% python3 -q
>>> import numpy as np
>>> import numpy.linalg as la
>>> np.set_printoptions(suppress=True, linewidth=120)
>>> def rd(a):
...     return np.round(a, 1) + 0
... 
>>> F = np.loadtxt("out3.csv", delimiter=",")
>>> print(F)
[[0. 1. 1. 1.]
 [1. 0. 0. 1.]
 [1. 0. 0. 0.]
 [1. 1. 0. 0.]]
>>> out = F / la.norm(F, axis=1, keepdims=True)
>>> gram = out @ out.T
>>> print(rd(np.degrees(np.arccos(np.clip(gram[0, 1], -1, 1)))))
65.9
>>> print(rd(la.norm(out, axis=1)))
[1. 1. 1. 1.]
>>> print(rd(gram[0]))
[1.  0.4 0.  0.4]
>>> rng = np.random.default_rng(79)
>>> out = F + rng.integers(-2, 3, (4, 3)) @ rng.integers(-2, 3, (3, 4))
>>> print(out)
[[ 8. -3.  3.  7.]
 [ 9. -4.  2.  7.]
 [ 2.  4. -2.  0.]
 [ 5. -3. -2.  2.]]
>>> print(out - F)
[[ 8. -4.  2.  6.]
 [ 8. -4.  2.  6.]
 [ 1.  4. -2.  0.]
 [ 4. -4. -2.  2.]]
>>> w1 = np.array([[3, 2, 1, 3, 0, 3],
...     [3, 1, 1, 2, 0, 3],
...     [3, 2, 2, 0, 3, 1],
...     [1, 2, 2, 3, 1, 2]])
>>> coef = np.array([-2, 0, -2, 2, -1, 3])
>>> H = np.maximum(F @ w1 + coef, 0)
>>> print(la.matrix_rank(H))
4
>>> Z = np.array([[-1, -1, -4],
...     [2, -4, -2],
...     [-4, 4, 0],
...     [-3, -2, 2],
...     [2, 0, 3],
...     [4, 3, -3]])
>>> print(H @ Z)
[[ 14.   0. -34.]
 [ 10.  -6. -24.]
 [ 12.  -1. -16.]
 [ 17.  -3. -35.]]
>>> ev, V = la.eig(F)
>>> print(rd(F @ V[:, 0] - ev[0] * V[:, 0]))
[0. 0. 0. 0.]
>>> print(rd(np.sort(la.eigvals(F @ F))))
[0.1 1.  2.2 4.7]
>>> print(rd(np.sort(la.eigvals(la.inv(F)))))
[-1.  -0.7  0.5  3.2]
>>> print(rd(np.prod(ev)))
1.0
>>> print(rd(np.sort(la.eigvals(F.T))))
[-1.5 -1.   0.3  2.2]
>>> ev, V = la.eigh(F)
>>> print(rd(V @ np.diag(ev) @ V.T))
[[0. 1. 1. 1.]
 [1. 0. 0. 1.]
 [1. 0. 0. 0.]
 [1. 1. 0. 0.]]
>>> print(rd(la.svd(F, compute_uv=False)))
[2.2 1.5 1.  0.3]
>>> print(np.abs(V[:, -1]).round(6).argmax())
0
>>> print(ev.sum(), np.trace(F))
0.0 0.0
>>> print(rd(V.T @ F @ V))
[[-1.5  0.   0.   0. ]
 [ 0.  -1.   0.   0. ]
 [ 0.   0.   0.3  0. ]
 [ 0.   0.   0.   2.2]]
>>> print(np.unique(ev.round(6) + 0, return_counts=True)[1])
[1 1 1 1]
>>> print((ev > 1e-8).sum(), (ev < -1e-8).sum())
2 2
>>> K = np.load("data.npy")
>>> print(K)
[[-8.7  8.   4.  -9. ]
 [ 2.   4.3 -6.   1. ]
 [-2.   8.  -1.7 -2. ]
 [-9.   8.   4.  -8.7]]
>>> print((K + K.T) / 2)
[[-8.7  5.   1.  -9. ]
 [ 5.   4.3  1.   4.5]
 [ 1.   1.  -1.7  1. ]
 [-9.   4.5  1.  -8.7]]
>>> print(rd(la.matrix_power(K, 3)))
[[-2741.4  1242.2  1949.9 -2668.6]
 [  140.2  -182.1   -25.6   144.4]
 [ -798.1   275.8   577.5  -789.3]
 [-2741.4  1242.2  1949.9 -2668.6]]
>>> print(rd(np.abs(la.eigvals(K)).max()))
17.0
>>> print(rd(la.det(K)))
-96.8
>>> print(np.allclose(K, K.T))
False
>>> J = np.load("w.npy")
>>> print(J)
[[-0.8 -2.5  0.3]
 [-1.  -2.4  0.3]
 [ 0.   0.  -0.1]
 [ 0.4  1.3  0. ]
 [ 0.5  1.3  0. ]
 [-0.1  0.  -0.1]
 [ 0.9  2.7 -0.1]
 [-0.1  0.1 -0.1]
 [-1.  -2.5  0.2]
 [-1.  -2.7  0.3]
 [-0.9 -2.6  0. ]
 [ 0.1  0.   0. ]
 [-0.5 -1.4  0.2]
 [-1.  -2.4  0.2]
 [ 0.9  2.8 -0.1]
 [-1.1 -2.7  0.2]
 [ 0.6  1.4 -0.1]
 [-1.  -2.6  0.3]
 [ 0.5  1.3  0. ]
 [ 0.4  1.3 -0.2]]
>>> u, g = J[6], J[4]
>>> print(rd(u @ u))
8.1
>>> print(rd(u @ g))
4.0
>>> pr = (u @ g) / (u @ u) * u
>>> print(rd(pr))
[0.4 1.3 0. ]
>>> print(rd((g - pr) @ u))
0.0
>>> print(rd(np.outer(u, g)))
[[ 0.4  1.2  0. ]
 [ 1.4  3.5  0. ]
 [ 0.  -0.1  0. ]]
>>> arr = np.loadtxt("layer7.csv", delimiter=",")
>>> print(arr)
[[ 25.  31.  -1.]
 [ 31.  46. -13.]
 [ -1. -13.  35.]]
>>> out = la.inv(arr)
>>> print(np.allclose(out, arr.T))
False
>>> print(rd(la.cond(arr)))
53.8
>>> print(rd(la.slogdet(arr)[0]))
1.0
>>> print(rd(la.inv(out)))
[[ 25.  31.  -1.]
 [ 31.  46. -13.]
 [ -1. -13.  35.]]
>>> print(rd(arr @ out))
[[1. 0. 0.]
 [0. 1. 0.]
 [0. 0. 1.]]
>>> print(rd(la.det(arr) * la.det(out)))
1.0
>>> w1 = np.array([[4, -6, 4, -1, -2, -7],
...     [9, -3, 3, -3, -1, -3],
...     [-5, -5, -9, -6, -1, 3]])
>>> coef = np.array([8, 7, -5, 5, 2, -7])
>>> H = np.maximum(arr @ w1 + coef, 0)
>>> print(H)
[[392.   0. 197.   0.   0.   0.]
 [611.   0. 374.   0.   0.   0.]
 [  0.   0.   0.   0.   0. 144.]]
>>> print(la.matrix_rank(H))
3
>>> Z = np.array([[-3, -2, -2],
...     [3, 3, 1],
...     [-3, -3, -2],
...     [-1, -2, -1],
...     [-1, 1, -2],
...     [-2, 0, 0]])
>>> print((H @ Z).round(6).argmax(axis=1))
[2 2 1]
>>> print(round(np.log10(la.cond(arr))))
2
>>> print(rd(np.abs(la.svd(arr)[2][-1])))
[0.8 0.6 0.2]
>>> print(la.cond(arr) > 100)
False
>>> print(la.matrix_rank(arr, rtol=0.1))
2
>>> ev, V = la.eig(arr)
>>> print(rd(np.prod(ev)))
3150.0
>>> print(rd(arr @ V[:, 0] - ev[0] * V[:, 0]))
[0. 0. 0.]
>>> print(rd(ev))
[71.7  1.3 33. ]
>>> L = la.cholesky(arr)
>>> print(la.eigvalsh(arr).min() > 0)
True
>>> print(rd(arr / np.sqrt(np.outer(np.diag(arr), np.diag(arr)))))
[[ 1.   0.9  0. ]
 [ 0.9  1.  -0.3]
 [ 0.  -0.3  1. ]]
>>> print(rd(L))
[[ 5.   0.   0. ]
 [ 6.2  2.7  0. ]
 [-0.2 -4.3  4.1]]
